$ python -q
>>> import numpy as np
>>> np.set_printoptions(precision=1, suppress=True, linewidth=120, floatmode="fixed")
>>> F = np.load("run4.npy")
>>> print(F)
[[-4.5  7.1 -5.4]
 [ 0.6  2.5  9.7]
 [ 4.4 -9.0 -0.2]
 [-3.3  8.4  4.4]
 [ 4.7 -8.6  2.2]
 [ 3.4 -8.5 -4.0]
 [ 4.3 -6.0  6.7]
 [ 4.6 -7.7  4.4]
 [-0.4 -2.9 -9.6]
 [-2.2  0.6 -9.7]
 [ 1.3 -5.7 -8.1]
 [-2.8  2.0 -9.4]
 [ 4.1 -5.4  7.3]
 [ 1.4  1.1  9.8]
 [-4.5  7.0 -5.5]
 [-4.7  7.8 -4.2]
 [-4.7  7.9 -4.0]
 [ 3.7 -8.7 -3.2]
 [-4.0  8.9  2.3]
 [-0.8 -2.2 -9.7]
 [ 2.0 -6.8 -7.1]]
>>> r0 = np.array([2, 2, 1])
>>> print(np.correlate(F[13], F[0], "full"))
[ -7.4   3.9 -52.1  64.9 -44.7]
>>> print(np.cross(F[13, :3], F[0, :3]))
[-75.4 -37.3  14.5]
>>> idx = F[:, 0] > np.median(F[:, 0])
>>> r0 = F[idx].mean(axis=0) - F[~idx].mean(axis=0)
>>> print(idx.astype(int))
[0 0 1 0 1 1 1 1 0 0 1 0 1 1 0 0 0 1 0 0 1]
>>> print(round((((F - F.mean(axis=0)) @ r0 > 0) == idx).mean(), 1))
1.0
>>> print(r0)
[  6.2 -10.8   4.5]
>>> print(((F - F.mean(axis=0)) @ r0 > 0).astype(int))
[0 1 1 0 1 1 1 1 0 0 1 0 1 1 0 0 0 1 0 0 1]
>>> basis = F[[5, 3]].astype(float)
>>> for _ in range(6):
...     idx = np.linalg.norm(F[:, None] - basis, axis=-1).argmin(axis=1)
...     basis = np.array([F[idx == j].mean(axis=0) for j in range(2)])
... 
>>> print(idx)
[1 1 0 1 0 0 0 0 0 0 0 0 0 1 1 1 1 0 1 0 0]
>>> print(basis[1] - basis[0])
[-5.0 11.6  4.0]
>>> print(np.abs(basis[1] - basis[0]).argmax())
1
>>> feats = 0.5 ** np.abs(np.subtract.outer(np.arange(4), np.arange(4)))
>>> print(feats)
[[1.0 0.5 0.2 0.1]
 [0.5 1.0 0.5 0.2]
 [0.2 0.5 1.0 0.5]
 [0.1 0.2 0.5 1.0]]
>>> x0 = np.ones(4)
>>> for _ in range(5):
...     x0 = feats @ x0
...     x0 /= np.linalg.norm(x0)
...     print(round(x0 @ feats @ x0, 1))
... 
2.1
2.1
2.1
2.1
2.1
>>> print(np.round(np.linalg.eigvalsh(feats)[-1], 1))
2.1
>>> Q, R = np.linalg.qr(feats)
>>> print(np.round(Q.T @ Q, 1) + 0)
[[1.0 0.0 0.0 0.0]
 [0.0 1.0 0.0 0.0]
 [0.0 0.0 1.0 0.0]
 [0.0 0.0 0.0 1.0]]
>>> print(Q @ R)
[[1.0 0.5 0.3 0.1]
 [0.5 1.0 0.5 0.2]
 [0.2 0.5 1.0 0.5]
 [0.1 0.2 0.5 1.0]]
>>> print(Q.shape, R.shape)
(4, 4) (4, 4)
>>> print(np.round(abs(R[0, 0]), 1), np.round(np.linalg.norm(feats[:, 0]), 1))
1.2 1.2
>>> ev, V = np.linalg.eigh(feats)
>>> x0 = np.array([2, -3, -3, 1])
>>> print(np.round(V * np.sqrt(ev) @ V.T, 1) + 0)
[[1.0 0.2 0.1 0.0]
 [0.2 0.9 0.2 0.1]
 [0.1 0.2 0.9 0.2]
 [0.0 0.1 0.2 1.0]]
>>> M = np.array([[1, 4, 0, 0], [-3, -5, 0, 0], [0, 0, 1, 4], [0, 0, -3, -5]])
>>> print(M)
[[ 1  4  0  0]
 [-3 -5  0  0]
 [ 0  0  1  4]
 [ 0  0 -3 -5]]
>>> B = M / np.linalg.norm(M, axis=1, keepdims=True)
>>> gram = B @ B.T
>>> print(np.linalg.norm(B, axis=1))
[1.0 1.0 1.0 1.0]
>>> print((np.abs(gram) > 0.9).astype(int))
[[1 1 0 0]
 [1 1 0 0]
 [0 0 1 1]
 [0 0 1 1]]
>>> print(gram)
[[ 1.0 -1.0  0.0  0.0]
 [-1.0  1.0  0.0  0.0]
 [ 0.0  0.0  1.0 -1.0]
 [ 0.0  0.0 -1.0  1.0]]
>>> print(np.argwhere(np.triu(np.abs(gram) > 0.95, 1)))
[[0 1]
 [2 3]]
>>> print(np.sort(np.abs(np.linalg.eigvals(M))))
[2.6 2.6 2.6 2.6]
>>> np.linalg.determinant(M)
Traceback (most recent call last):
  File "<python-input-40>", line 1, in <module>
    np.linalg.determinant(M)
    ^^^^^^^^^^^^^^^^^^^^^
AttributeError: module 'numpy.linalg' has no attribute 'determinant'
>>> print((M - M.T) / 2)
[[ 0.0  3.5  0.0  0.0]
 [-3.5  0.0  0.0  0.0]
 [ 0.0  0.0  0.0  3.5]
 [ 0.0  0.0 -3.5  0.0]]
>>> print(round(np.linalg.det(M), 1))
49.0
>>> print(np.allclose(M @ M.T, M.T @ M))
False
>>> print(np.allclose(M, M.T))
False
>>> print(round(np.abs(np.linalg.eigvals(M)).max(), 1))
2.6
>>> print((M + M.T) / 2)
[[ 1.0  0.5  0.0  0.0]
 [ 0.5 -5.0  0.0  0.0]
 [ 0.0  0.0  1.0  0.5]
 [ 0.0  0.0  0.5 -5.0]]
>>> arr = np.loadtxt("case7.csv", delimiter=",")
>>> print(arr)
[[0.0 0.0 3.0]
 [0.0 0.0 0.0]
 [0.0 0.0 0.0]]
>>> x0 = np.array([7, -2, 7, 5])
>>> target = feats @ x0
>>> b, lr = np.zeros(4), 1 / np.linalg.norm(feats, 2) ** 2
>>> for i in range(40):
...     b -= lr * feats.T @ (feats @ b - target)
...     if i % 10 == 0: print(i, round(np.linalg.norm(feats @ b - target), 1))
... 
0 3.5
10 2.0
20 1.3
30 0.9
>>> print(np.round(np.linalg.cond(feats), 1))
5.6
>>> Uu, sig, vt = np.linalg.svd(arr)
>>> V = vt[:(sig > 1e-8).sum()]
>>> rng = np.random.default_rng(532)
>>> x0 = arr[0] + -1 * arr[1] + rng.integers(2) * np.eye(3)[2]
>>> print(x0)
[0.0 0.0 4.0]
>>> print(np.linalg.matrix_rank(np.vstack([arr, x0])))
1
>>> print(np.diag(V.T @ V))
[0.0 0.0 1.0]
